>>> import numpy as np
>>> np.set_printoptions(precision=1, suppress=True, linewidth=120, floatmode="fixed")
>>> J = np.load("x.npy")
>>> J
array([[0.0, 3.0, 0.0, 0.0],
       [3.0, 0.0, 3.0, 0.0],
       [0.0, 3.0, 5.0, 3.0],
       [0.0, 0.0, 3.0, 3.0]])
>>> rng = np.random.default_rng(661)
>>> lab = rng.permutation(4)
>>> M2 = J[:, lab] * rng.choice([-1, 1], 4)
>>> M2
array([[0.0, 0.0, 3.0, 0.0],
       [3.0, 3.0, 0.0, 0.0],
       [5.0, 0.0, 3.0, 3.0],
       [3.0, 0.0, 0.0, 3.0]])
>>> Uu, _, VT = np.linalg.svd(J.T @ M2)
>>> lab
array([2, 0, 1, 3])
>>> np.round(Uu @ VT, 1) + 0
array([[0.0, 1.0, 0.0, 0.0],
       [0.0, 0.0, 1.0, 0.0],
       [1.0, 0.0, 0.0, 0.0],
       [0.0, 0.0, 0.0, 1.0]])
>>> evals, vecs = np.linalg.eigh(J)
>>> vec = np.array([5, 8, 5, 8])
>>> vecs * np.abs(evals) @ vecs.T
array([[ 2.6, -0.2,  1.3, -0.6],
       [-0.2,  3.9,  1.4,  0.7],
       [ 1.3,  1.4,  5.7,  2.7],
       [-0.6,  0.7,  2.7,  3.1]])
>>> vecs * np.maximum(evals, 0) @ vecs.T
array([[ 1.3,  1.4,  0.7, -0.3],
       [ 1.4,  2.0,  2.2,  0.4],
       [ 0.7,  2.2,  5.3,  2.9],
       [-0.3,  0.4,  2.9,  3.1]])
>>> round(np.linalg.norm(J, "nuc"), 1)
np.float64(15.4)
>>> round(np.linalg.norm(J[1] - J[2]), 1)
np.float64(5.6)
>>> round(np.linalg.norm(J, 1), 1), round(np.linalg.norm(J, np.inf), 1)
(np.float64(11.0), np.float64(11.0))
>>> np.round(np.linalg.norm(J, 2), 1)
np.float64(8.1)
>>> np.linalg.norm(J, axis=0)
array([3.0, 4.2, 6.6, 4.2])
>>> M2 = J / np.sqrt((J ** 2).mean(axis=1, keepdims=True))
>>> J - J.mean(axis=1, keepdims=True)
array([[-0.8,  2.2, -0.8, -0.8],
       [ 1.5, -1.5,  1.5, -1.5],
       [-2.8,  0.2,  2.2,  0.2],
       [-1.5, -1.5,  1.5,  1.5]])
>>> np.linalg.matrix_rank(J - J.mean(axis=1, keepdims=True))
np.int64(3)
